>>> import numpy as np
>>> np.set_printoptions(precision=4, suppress=True, linewidth=160, legacy="1.25")
>>> mat = np.array([[2.0, 5.0, 2.0], [1.0, 1.0, 2.0], [0.0, 0.0, -3.0]])
>>> mat
array([[ 2.,  5.,  2.],
       [ 1.,  1.,  2.],
       [ 0.,  0., -3.]])
>>> w, V = np.linalg.eig(mat)
>>> np.round(mat @ V[:, 0] - w[0] * V[:, 0], 4) + 0
array([0., 0., 0.])
>>> np.sort(np.linalg.eigvals(mat @ mat))
array([ 0.6261,  9.    , 14.3739])
>>> w
array([ 3.7913, -0.7913, -3.    ])
>>> A2 = mat / np.linalg.norm(mat, axis=1, keepdims=True)
>>> G = A2 @ A2.T
>>> (G - 2 * np.eye(3)).round(6).argmax(axis=1)
array([1, 0, 0])
>>> np.argwhere(np.triu(np.abs(G) > 0.95, 1))
array([], shape=(0, 2), dtype=int64)
>>> x = np.array([0, -2, -2])
>>> y = mat @ x
>>> c, lr = np.zeros(3), 1 / np.linalg.norm(mat, 2) ** 2
>>> for i in range(30):
...     c -= lr * mat.T @ (mat @ c - y)
...     if i % 5 == 0: print(i, round(np.linalg.norm(mat @ c - y), 4))
... 
0 1.6176
5 0.5914
10 0.4122
15 0.3846
20 0.3719
25 0.3607
>>> c
array([-0.6749, -1.7367, -1.9468])
>>> round(np.linalg.cond(mat), 4)
12.8681
>>> W0 = np.load("dump.npy")
>>> W0
array([[ 0.9999, -0.9554,  0.7818],
       [ 0.7443, -0.3452,  0.1974],
       [ 0.9999, -0.9626,  0.8005],
       [-0.9579,  0.6169, -0.3799],
       [-0.2355,  0.0898, -0.05  ],
       [ 0.8337, -0.4219,  0.2449],
       [-0.7443,  0.3452, -0.1974],
       [ 0.9937, -0.7932,  0.537 ],
       [-0.9899,  0.7574, -0.5005],
       [ 0.6169, -0.2636,  0.1489],
       [ 0.2355, -0.0898,  0.05  ],
       [ 0.9837, -0.7163,  0.4621],
       [ 0.2355, -0.0898,  0.05  ],
       [ 0.2355, -0.0898,  0.05  ],
       [ 0.9991, -0.8937,  0.664 ],
       [ 0.9579, -0.6169,  0.3799],
       [ 0.6169, -0.2636,  0.1489],
       [ 0.    ,  0.    ,  0.    ]])
>>> Z = W0[[14, 3]].astype(float)
>>> for _ in range(3):
...     labels = np.linalg.norm(W0[:, None] - Z, axis=-1).argmin(axis=1)
...     Z = np.array([W0[labels == j].mean(axis=0) for j in range(2)])
... 
>>> print(labels)
[0 0 0 1 1 0 1 0 1 0 0 0 0 0 0 0 0 1]
>>> np.abs(Z[1] - Z[0]).argmax()
0
>>> Z[1] - Z[0]
array([-1.3126,  0.862 , -0.5729])
>>> np.bincount(labels)
array([13,  5])
>>> np.linalg.norm(W0, axis=0)
array([3.2487, 2.388 , 1.7106])
>>> round(float(np.linalg.norm(W0, "nuc")), 4)
5.0601
>>> np.linalg.norm(W0, axis=1).argmax()
2
>>> print(np.linalg.norm(W0, axis=1))
[1.5886 0.8439 1.6022 1.201  0.257  0.9659 0.8439 1.3802 1.3432 0.6872 0.257  1.3016 0.257  0.257  1.4959 1.201  0.6872 0.    ]
>>> rng = np.random.default_rng(628916)
>>> A2 = W0 + rng.integers(-2, 3, (18, 2)) @ rng.integers(-2, 3, (2, 3))
>>> A2
array([[-1.0001,  1.0446,  4.7818],
       [ 0.7443, -3.3452, -2.8026],
       [-3.0001, -2.9626,  2.8005],
       [ 1.0421,  4.6169,  1.6201],
       [ 5.7645,  0.0898, -6.05  ],
       [ 2.8337,  0.5781, -0.7551],
       [-3.7443,  0.3452,  2.8026],
       [ 5.9937,  0.2068, -3.463 ],
       [-1.9899, -1.2426, -1.5005],
       [ 4.6169, -1.2636, -4.8511],
       [-0.7645,  0.9102,  2.05  ],
       [ 0.9837,  2.2837,  3.4621],
       [-3.7645, -2.0898,  2.05  ],
       [ 2.2355,  0.9102, -0.95  ],
       [ 2.9991, -2.8937, -3.336 ],
       [ 4.9579,  1.3831, -1.6201],
       [-2.3831, -3.2636,  0.1489],
       [-4.    ,  1.    ,  5.    ]])
>>> np.abs(A2 - W0).sum(axis=1)
array([ 8.,  6.,  8.,  8., 12.,  4.,  6., 10.,  4., 10.,  4.,  6.,  8.,  4.,  8.,  8.,  6., 10.])
>>> np.round(np.linalg.svd(A2 - W0, compute_uv=False), 4) + 0
array([18.1254, 10.4628,  0.    ])
>>> print(A2 - W0)
[[-2.  2.  4.]
 [ 0. -3. -3.]
 [-4. -2.  2.]
 [ 2.  4.  2.]
 [ 6.  0. -6.]
 [ 2.  1. -1.]
 [-3.  0.  3.]
 [ 5.  1. -4.]
 [-1. -2. -1.]
 [ 4. -1. -5.]
 [-1.  1.  2.]
 [ 0.  3.  3.]
 [-4. -2.  2.]
 [ 2.  1. -1.]
 [ 2. -2. -4.]
 [ 4.  2. -2.]
 [-3. -3.  0.]
 [-4.  1.  5.]]
>>> A2 = np.c_[W0[:, :2] @ np.array([[4, 1], [3, 4]]), np.array([1, 0, -2, -1, 1, 1, 0, -1, 1, -2, -1, 0, -1, 0, -1, -1, 0, 0])]
>>> A2
array([[ 1.1334, -2.8217,  1.    ],
       [ 1.9416, -0.6365,  0.    ],
       [ 1.1118, -2.8505, -2.    ],
       [-1.9809,  1.5097, -1.    ],
       [-0.6726,  0.1237,  1.    ],
       [ 2.0691, -0.8539,  1.    ],
       [-1.9416,  0.6365,  0.    ],
       [ 1.5952, -2.1791, -1.    ],
       [-1.6874,  2.0397,  1.    ],
       [ 1.6768, -0.4375, -2.    ],
       [ 0.6726, -0.1237, -1.    ],
       [ 1.7859, -1.8815,  0.    ],
       [ 0.6726, -0.1237, -1.    ],
       [ 0.6726, -0.1237,  0.    ],
       [ 1.3153, -2.5757, -1.    ],
       [ 1.9809, -1.5097, -1.    ],
       [ 1.6768, -0.4375,  0.    ],
       [ 0.    ,  0.    ,  0.    ]])
>>> np.linalg.matrix_rank(A2)
3
>>> np.round(np.linalg.lstsq(W0, A2[:, 0])[0], 4) + 0
array([4., 3., 0.])
>>> G = np.cov(W0, rowvar=False)
>>> np.argsort(-W0.std(axis=0).round(6), kind="stable")
array([0, 1, 2])
>>> np.median(W0, axis=0)
array([ 0.6169, -0.2636,  0.1489])
>>> print(np.polyfit(W0[:, 1], W0[:, 2], 1))
[-0.7074  0.0038]
>>> W0.std(axis=0)
array([0.6745, 0.4989, 0.3566])
>>> A = np.load("case18.npy")
>>> A
array([[0, 0, 0],
       [0, 1, 0],
       [0, 0, 0]])
>>> rank = np.linalg.matrix_rank(A)
>>> rank
1
>>> null = np.linalg.svd(A)[2][rank:].T
>>> null @ null.T
array([[1., 0., 0.],
       [0., 0., 0.],
       [0., 0., 1.]])
>>> np.allclose(A @ null, 0)
True
>>> [int(np.linalg.matrix_rank(np.delete(A, i, axis=0))) for i in range(3)]
[1, 0, 1]
>>> [int(np.linalg.matrix_rank(A[:, :j + 1])) for j in range(3)]
[0, 1, 1]
>>> print(np.linalg.matrix_rank(A.T @ A), np.linalg.matrix_rank(A @ A.T))
1 1
>>> x = np.array([1, 1, 0])
>>> np.linalg.eigvalsh(2 * A - np.eye(3))
array([-1., -1.,  1.])
>>> A @ x
array([0, 1, 0])
>>> (x - A @ x) @ (A @ x)
0
>>> np.trace(A)
1
>>> print(np.abs(np.diag(np.linalg.qr(A)[1])) > 1e-9)
[False  True False]
>>> A @ np.linalg.pinv(A) @ A
array([[0., 0., 0.],
       [0., 1., 0.],
       [0., 0., 0.]])
>>> try:
...     np.linalg.inv(A)
... except np.linalg.LinAlgError as e:
...     print(e)
... 
Singular matrix
>>> A2 = np.array([[-2, 2], [2, 2]])
>>> Z = np.kron(A2, A)
>>> Z
array([[ 0,  0,  0,  0,  0,  0],
       [ 0, -2,  0,  0,  2,  0],
       [ 0,  0,  0,  0,  0,  0],
       [ 0,  0,  0,  0,  0,  0],
       [ 0,  2,  0,  0,  2,  0],
       [ 0,  0,  0,  0,  0,  0]])
>>> np.linalg.matrix_rank(Z)
2
>>> Z.shape
(6, 6)
>>> w, V = np.linalg.eigh(A)
>>> x = np.array([3, 3, 2])
>>> print((np.sign(V[:, -1].round(6)) == np.sign(V[0, -1].round(6))).astype(int))
[1 0 1]
>>> np.linalg.eigvalsh(A[1:, 1:])
array([0., 1.])
>>> V * np.abs(w) @ V.T
array([[0., 0., 0.],
       [0., 1., 0.],
       [0., 0., 0.]])
>>> print(x @ A @ x)
9
>>> data = np.load("run5.npy")
>>> data
array([[9, 1, 8],
       [3, 0, 2],
       [3, 0, 2],
       [3, 0, 2],
       [6, 0, 5],
       [3, 0, 2],
       [6, 0, 5],
       [9, 3, 8],
       [3, 0, 2],
       [9, 1, 8],
       [6, 1, 5],
       [9, 1, 8],
       [9, 3, 8],
       [9, 2, 8],
       [3, 0, 2],
       [3, 0, 2],
       [3, 0, 2],
       [3, 0, 2],
       [3, 0, 2],
       [3, 0, 2],
       [3, 0, 2]])
>>> f, g = data[1], data[13]
>>> print(f @ f)
13
>>> pr = (f @ g) / (f @ f) * f
>>> pr
array([9.9231, 0.    , 6.6154])
>>> np.linalg.matrix_rank(np.outer(f, g))
1
>>> (g - pr) @ f
0.0
>>> round(np.linalg.norm(f + g) ** 2 + np.linalg.norm(f - g) ** 2, 4)
324.0
>>> g - pr
array([-0.9231,  2.    ,  1.3846])
>>> np.outer(f, g)
array([[27,  6, 24],
       [ 0,  0,  0],
       [18,  4, 16]])
>>> A2 = data / np.sqrt((data ** 2).mean(axis=1, keepdims=True))
>>> print(A2[4])
[1.3306 0.     1.1088]
>>> np.linalg.matrix_rank(A2) == np.linalg.matrix_rank(data)
True
>>> print(np.linalg.norm(A2, axis=1))
[1.7321 1.7321 1.7321 1.7321 1.7321 1.7321 1.7321 1.7321 1.7321 1.7321 1.7321 1.7321 1.7321 1.7321 1.7321 1.7321 1.7321 1.7321 1.7321 1.7321 1.7321]
>>> np.linalg.matrix_rank(data - data.mean(axis=1, keepdims=True))
2
>>> t = np.deg2rad(36)
>>> J = np.eye(3)
>>> J[np.ix_([0, 2], [0, 2])] = [[np.cos(t), -np.sin(t)], [np.sin(t), np.cos(t)]]
>>> J
array([[ 0.809 ,  0.    , -0.5878],
       [ 0.    ,  1.    ,  0.    ],
       [ 0.5878,  0.    ,  0.809 ]])
>>> labels = rng.permutation(3)
>>> A2 = J[:, labels] * rng.choice([-1, 1], 3)
>>> print(A2)
[[-0.809  -0.      0.5878]
 [-0.     -1.     -0.    ]
 [-0.5878 -0.     -0.809 ]]
>>> Uu, _, vt = np.linalg.svd(J.T @ A2)
>>> print(np.round(np.linalg.lstsq(J, A2)[0], 4) + 0)
[[-1.  0.  0.]
 [ 0. -1.  0.]
 [ 0.  0. -1.]]
>>> labels
array([0, 1, 2])
>>> print(np.sort(np.linalg.eigvals(J).real))
[0.809 0.809 1.   ]
>>> (J != 0).astype(int)
array([[1, 0, 1],
       [0, 1, 0],
       [1, 0, 1]])
>>> J @ J
array([[ 0.309 ,  0.    , -0.9511],
       [ 0.    ,  1.    ,  0.    ],
       [ 0.9511,  0.    ,  0.309 ]])
>>> round(np.linalg.det(J), 4)
1.0
>>> print(np.round(J @ J.T, 4) + 0)
[[1. 0. 0.]
 [0. 1. 0.]
 [0. 0. 1.]]
>>> np.linalg.pinv(J)
array([[ 0.809 ,  0.    ,  0.5878],
       [ 0.    ,  1.    ,  0.    ],
       [-0.5878,  0.    ,  0.809 ]])
>>> print(np.round(J.T @ J, 4) + 0)
[[1. 0. 0.]
 [0. 1. 0.]
 [0. 0. 1.]]
>>> print(np.linalg.norm(J, axis=0))
[1. 1. 1.]
>>> np.linalg.svd(J, compute_uv=False)
array([1., 1., 1.])
